$ python -q
>>> import numpy as np
>>> np.set_printoptions(suppress=True, linewidth=120)
>>> tidy = lambda a: np.round(a, 3) + 0
>>> W0 = np.load("sample13.npy")
>>> W0
array([[ 0, -1, -3,  0],
       [ 1,  0, -2, -1],
       [ 3,  2,  0, -2],
       [ 0,  1,  2,  0]])
>>> # skew, so no eigenvalue has a real part
>>> rng = np.random.default_rng(2006)
>>> labels = rng.permutation(4)
>>> labels
array([1, 3, 2, 0])
>>> M2 = W0[labels][:, labels]
>>> tidy(np.linalg.det(M2)), tidy(np.linalg.det(W0[labels]))
(np.float64(1.0), np.float64(1.0))
>>> print(M2)
[[ 0 -1 -2  1]
 [ 1  0  2  0]
 [ 2 -2  0  3]
 [-1  0 -3  0]]
>>> [round(float(x), 3) for x in np.linalg.svd(W0, compute_uv=False)[:3]]
[4.353, 4.353, 0.23]
>>> np.linalg.matrix_rank(W0, rtol=0.1)
np.int64(2)
>>> np.linalg.cond(W0) > 100
np.False_
>>> round(np.log10(np.linalg.cond(W0)))
1
>>> np.argsort(-np.linalg.norm(W0, axis=0).round(6), kind="stable")[:3]
array([2, 0, 1])
>>> tidy(np.abs(np.linalg.eigvals(W0)).max())
np.float64(4.353)
>>> np.allclose(W0 @ W0.T, W0.T @ W0)
True
>>> print((W0 + W0.T) / 2)
[[0. 0. 0. 0.]
 [0. 0. 0. 0.]
 [0. 0. 0. 0.]
 [0. 0. 0. 0.]]
>>> np.allclose(W0, W0.T)
False
>>> Uu, sigma, VT = np.linalg.svd(W0, full_matrices=False)
>>> tidy(np.cumsum(sigma ** 2) / np.sum(sigma ** 2))
array([0.499, 0.997, 0.999, 1.   ])
>>> tidy(VT @ VT.T)
array([[1., 0., 0., 0.],
       [0., 1., 0., 0.],
       [0., 0., 1., 0.],
       [0., 0., 0., 1.]])
>>> Uu.shape, sigma.shape, VT.shape
((4, 4), (4,), (4, 4))
>>> tidy(Uu.T @ W0 @ VT.T)
array([[4.353, 0.   , 0.   , 0.   ],
       [0.   , 4.353, 0.   , 0.   ],
       [0.   , 0.   , 0.23 , 0.   ],
       [0.   , 0.   , 0.   , 0.23 ]])
>>> print((sigma > 1e-8).sum())
4
>>> X = np.load("test19.npy")
>>> X
array([[0, 1, 0, 1],
       [1, 0, 0, 1],
       [0, 0, 0, 1],
       [1, 1, 1, 0]])
>>> np.linalg.norm(X, axis=1).argmax()
np.int64(3)
>>> tidy(np.linalg.norm(X, axis=0))
array([1.414, 1.414, 1.   , 1.732])
>>> tidy(np.linalg.norm(X, 1)), tidy(np.linalg.norm(X, np.inf))
(np.float64(3.0), np.float64(3.0))
>>> tidy(np.linalg.norm(X[1] - X[3]))
np.float64(1.732)
>>> tidy(np.linalg.norm(X, 2))
np.float64(2.17)
>>> print(X[1] @ X[3])
1
>>> tidy(np.linalg.norm(X[1], 1)), tidy(np.linalg.norm(X[1], np.inf))
(np.float64(2.0), np.float64(1.0))
